$ ipython --no-banner

In [1]: import numpy as np

In [2]: from numpy import linalg as LA

In [3]: np.set_printoptions(suppress=True, linewidth=160)

In [4]: X = np.array([[2.0, 2.0, 3.0, 3.0, 4.0, -5.0],
   ...:     [2.0, -1.0, -4.0, -1.0, -1.0, -3.0],
   ...:     [0.0, 0.0, 0.0, 1.0, 2.0, 3.0],
   ...:     [0.0, 0.0, 4.0, 4.0, 2.0, 7.0],
   ...:     [0.0, 0.0, 1.0, 6.0, 7.0, 3.0],
   ...:     [0.0, 0.0, 7.0, 1.0, 9.0, 2.0]])

In [5]: X
Out[5]: 
array([[ 2.,  2.,  3.,  3.,  4., -5.],
       [ 2., -1., -4., -1., -1., -3.],
       [ 0.,  0.,  0.,  1.,  2.,  3.],
       [ 0.,  0.,  4.,  4.,  2.,  7.],
       [ 0.,  0.,  1.,  6.,  7.,  3.],
       [ 0.,  0.,  7.,  1.,  9.,  2.]])

In [6]: def softmax(z):
   ...:     e = np.exp(z - z.max(axis=-1, keepdims=True))
   ...:     return e / e.sum(axis=-1, keepdims=True)
   ...: 

In [7]: np.round(softmax(10 * X[3]), 2) + 0
Out[7]: array([0., 0., 0., 0., 0., 1.])

In [8]: np.round(softmax(X).sum(axis=1), 2)
Out[8]: array([1., 1., 1., 1., 1., 1.])

In [9]: np.round(softmax(X[3]), 2) + 0
Out[9]: array([0.  , 0.  , 0.04, 0.04, 0.01, 0.9 ])

In [10]: S = X @ X.T / np.sqrt(6)

In [11]: np.round(softmax(S + np.triu(np.full(S.shape, -np.inf), 1)), 2) + 0
Out[11]: 
array([[1., 0., 0., 0., 0., 0.],
       [0., 1., 0., 0., 0., 0.],
       [0., 0., 1., 0., 0., 0.],
       [0., 0., 0., 1., 0., 0.],
       [0., 0., 0., 0., 1., 0.],
       [0., 0., 0., 0., 0., 1.]])

In [12]: E = np.load("a.npy")

In [13]: E
Out[13]: 
array([[ 1,  1,  1,  1, -1, -1, -1, -1],
       [ 1, -1,  1, -1, -1,  1, -1,  1]])

In [14]: W = np.array([[-2, -2, 0, -1, 2],
    ...:     [-1, -1, -3, 0, 1],
    ...:     [-2, 2, 3, 2, -1],
    ...:     [-1, -3, -2, -3, 3],
    ...:     [2, 0, 3, 2, 2],
    ...:     [-3, 2, 1, -1, 3],
    ...:     [-3, -1, -1, -2, 0],
    ...:     [1, -3, -1, 1, -2]])

In [15]: coef = np.array([-2, 1, 1, -2, 1])

In [16]: hid = np.maximum(E @ W + coef, 0)

In [17]: (hid > 0).mean(axis=0)
Out[17]: array([0. , 0.5, 0.5, 0.5, 0.5])

In [18]: basis = np.array([[1, 5], [-5, -5], [-2, 5], [-5, -4], [-1, 1]])

In [19]: W @ basis
Out[19]: 
array([[ 11,   6],
       [  9, -14],
       [-27, -14],
       [ 30,  15],
       [-16,  19],
       [-13, -13],
       [ 14,  -7],
       [ 15,   9]])

In [20]: hid @ basis
Out[20]: 
array([[ -3,   3],
       [-49,   2]])

In [21]: m1 = np.load("dump.npy")

In [22]: m1.round(2)
Out[22]: 
array([[ 0.24, -0.04, -0.42],
       [-0.04,  1.  , -0.02],
       [-0.42, -0.02,  0.76]])

In [23]: # rank 2

In [24]: LA.matrix_rank(m1, rtol=0.1)
Out[24]: np.int64(2)

In [25]: np.round(LA.norm(m1, 2) / LA.norm(m1), 2)
Out[25]: np.float64(0.71)

In [26]: np.argsort(-LA.norm(m1, axis=0).round(6), kind="stable")[:3]
Out[26]: array([1, 2, 0])

In [27]: Y = np.array([[1, 3, -1]])

In [28]: M = Y.T @ Y

In [29]: M
Out[29]: 
array([[ 1,  3, -1],
       [ 3,  9, -3],
       [-1, -3,  1]])

In [30]: rank = LA.matrix_rank(M)

In [31]: rank
Out[31]: np.int64(1)

In [32]: N = LA.svd(M)[2][rank:].T

In [33]: np.round(N @ N.T, 2)
Out[33]: 
array([[ 0.91, -0.27,  0.09],
       [-0.27,  0.18,  0.27],
       [ 0.09,  0.27,  0.91]])

In [34]: A = np.array([[0.19, 0.4, 0.3, -0.25],
    ...:     [0.28, 0.54, 0.46, -0.3],
    ...:     [-0.62, -0.58, -0.96, -0.92],
    ...:     [-0.26, -0.6, -0.35, 0.56],
    ...:     [-0.03, 0.12, -0.21, -0.45],
    ...:     [0.35, 0.73, 0.45, -0.69],
    ...:     [0.95, 1.0, 1.0, -0.89],
    ...:     [0.83, 0.83, 1.0, 0.98],
    ...:     [0.85, 0.91, 1.0, 0.93],
    ...:     [-0.41, -0.84, -0.43, 0.88],
    ...:     [-0.6, -0.63, -0.95, -0.86],
    ...:     [-0.8, -0.99, -0.92, 0.98],
    ...:     [0.62, 0.85, 0.9, -0.03]])

In [35]: A
Out[35]: 
array([[ 0.19,  0.4 ,  0.3 , -0.25],
       [ 0.28,  0.54,  0.46, -0.3 ],
       [-0.62, -0.58, -0.96, -0.92],
       [-0.26, -0.6 , -0.35,  0.56],
       [-0.03,  0.12, -0.21, -0.45],
       [ 0.35,  0.73,  0.45, -0.69],
       [ 0.95,  1.  ,  1.  , -0.89],
       [ 0.83,  0.83,  1.  ,  0.98],
       [ 0.85,  0.91,  1.  ,  0.93],
       [-0.41, -0.84, -0.43,  0.88],
       [-0.6 , -0.63, -0.95, -0.86],
       [-0.8 , -0.99, -0.92,  0.98],
       [ 0.62,  0.85,  0.9 , -0.03]])

In [36]: Ac = A - A.mean(axis=0)

In [37]: left, sig, VT = LA.svd(Ac, full_matrices=False)

In [38]: np.round(VT[0] * np.sign(VT[0, np.abs(VT[0]).argmax()]), 2) + 0
Out[38]: array([0.49, 0.6 , 0.63, 0.  ])

In [39]: np.abs(left[:, 0]).argmax()
Out[39]: np.int64(11)

In [40]: np.round(Ac.mean(axis=0), 2) + 0
Out[40]: array([0., 0., 0., 0.])

In [41]: np.abs(VT[0]).argmax()
Out[41]: np.int64(2)

In [42]: np.round(sig ** 2 / (sig ** 2).sum(), 2) + 0
Out[42]: array([0.71, 0.29, 0.01, 0.  ])

In [43]: LA.matrix_rank(Ac)
Out[43]: np.int64(4)

In [44]: np.round((sig ** 2).sum() ** 2 / (sig ** 4).sum(), 2)
Out[44]: np.float64(1.72)

In [45]: (np.sign(left[:, 0]) == np.sign(left[0, 0])).astype(int)
Out[45]: array([1, 1, 0, 0, 0, 1, 1, 1, 1, 0, 0, 0, 1])

In [46]: Ac = (A - A.mean(axis=0)) / A.std(axis=0)

In [47]: np.argwhere(np.abs(Ac) > 2)
Out[47]: array([], shape=(0, 2), dtype=int64)

In [48]: Ac.std(axis=0)
Out[48]: array([1., 1., 1., 1.])

In [49]: coef = LA.lstsq(np.delete(Ac, 2, axis=1), Ac[:, 2])[0]

In [50]: np.round(1 - np.var(Ac[:, 2] - np.delete(Ac, 2, axis=1) @ coef), 2)
Out[50]: np.float64(0.99)

In [51]: np.abs(coef).argmax()
Out[51]: np.int64(0)

In [52]: u = np.array([2, 3, 1, 2, 3, 3])

In [53]: g = np.array([2, 3, 3])

In [54]: K = np.outer(u, g)

In [55]: K
Out[55]: 
array([[4, 6, 6],
       [6, 9, 9],
       [2, 3, 3],
       [4, 6, 6],
       [6, 9, 9],
       [6, 9, 9]])

In [56]: # row 3 repeats row 0

In [57]: np.round(K @ LA.pinv(K) @ K, 2)
Out[57]: 
array([[4., 6., 6.],
       [6., 9., 9.],
       [2., 3., 3.],
       [4., 6., 6.],
       [6., 9., 9.],
       [6., 9., 9.]])

In [58]: try:
    ...:     LA.inv(K)
    ...: except LA.LinAlgError as e:
    ...:     print(repr(e))
    ...: 
LinAlgError('Last 2 dimensions of the array must be square')

In [59]: LA.lstsq(K[:-1].T, K[-1])[2]
Out[59]: np.int32(1)

In [60]: mat = np.load("m.npy")

In [61]: mat
Out[61]: 
array([[ 1, -2,  4, -8],
       [ 1, -1,  1, -1],
       [ 1,  0,  0,  0],
       [ 1,  1,  1,  1]])

In [62]: Y = np.array([[1, 3], [1, 2], [3, 3], [1, 1]])

In [63]: np.einsum("ij->j", mat)
Out[63]: array([ 4, -2,  6, -8])

In [64]: LA.matrix_rank(mat @ Y)
Out[64]: np.int64(2)

In [65]: LA.matrix_rank(np.vstack([mat, Y.T]))
Out[65]: np.int64(4)

In [66]: np.vstack([mat, Y.T]).shape
Out[66]: (6, 4)

In [67]: Y = LA.inv(mat)

In [68]: round(LA.det(mat) * LA.det(Y), 2)
Out[68]: np.float64(1.0)

In [69]: (np.abs(Y) > 1e-9).astype(int)
Out[69]: 
array([[0, 0, 1, 0],
       [1, 1, 1, 1],
       [0, 1, 1, 1],
       [1, 1, 1, 1]])

In [70]: round(float(LA.slogdet(mat)[0]), 2)
Out[70]: 1.0

In [71]: np.round(LA.inv(Y), 2) + 0
Out[71]: 
array([[ 1., -2.,  4., -8.],
       [ 1., -1.,  1., -1.],
       [ 1.,  0.,  0.,  0.],
       [ 1.,  1.,  1.,  1.]])

In [72]: round(float(LA.cond(mat)), 2)
Out[72]: 17.32

In [73]: Y = mat / np.sqrt((mat ** 2).mean(axis=1, keepdims=True))

In [74]: mat - mat.mean(axis=1, keepdims=True)
Out[74]: 
array([[ 2.25, -0.75,  5.25, -6.75],
       [ 1.  , -1.  ,  1.  , -1.  ],
       [ 0.75, -0.25, -0.25, -0.25],
       [ 0.  ,  0.  ,  0.  ,  0.  ]])

In [75]: Y[3]
Out[75]: array([1., 1., 1., 1.])

In [76]: LA.matrix_rank(Y) == LA.matrix_rank(mat)
Out[76]: np.True_

In [77]: np.round(np.abs(LA.eigvals(mat)).max(), 2)
Out[77]: np.float64(3.43)

In [78]: LA.matrix_power(mat, 3)
Out[78]: 
array([[-33,   4, -42,  34],
       [ -8,  -6, -10,  -6],
       [ -5,  -8,  -6, -14],
       [  0, -14,   6, -38]])

In [79]: np.round(np.sort(np.abs(LA.eigvals(mat))), 2)
Out[79]: array([0.71, 1.44, 3.43, 3.43])

In [80]: F = np.loadtxt("w.csv", delimiter=",")

In [81]: F
Out[81]: 
array([[  4.8 ,   1.66,   7.14],
       [  2.94,   1.03,   4.49],
       [ -6.86,  -2.34, -10.31],
       [  3.06,   1.03,   4.63],
       [ -5.94,  -1.98,  -8.94],
       [  1.95,   0.69,   2.96],
       [ -3.03,  -0.9 ,  -4.55],
       [ 10.04,   3.34,  15.01],
       [ -8.28,  -2.78, -12.46],
       [  1.47,   0.4 ,   2.24],
       [ -6.9 ,  -2.23, -10.34]])

In [82]: Ac = F - F.mean(axis=0)

In [83]: evecs = LA.svd(Ac)[2][:1]

In [84]: Y = Ac - Ac @ evecs.T @ evecs

In [85]: LA.norm(Y, axis=1).round(6).argmax()
Out[85]: np.int64(9)

In [86]: np.round(Y.std(axis=0), 2)
Out[86]: array([0.02, 0.05, 0.02])
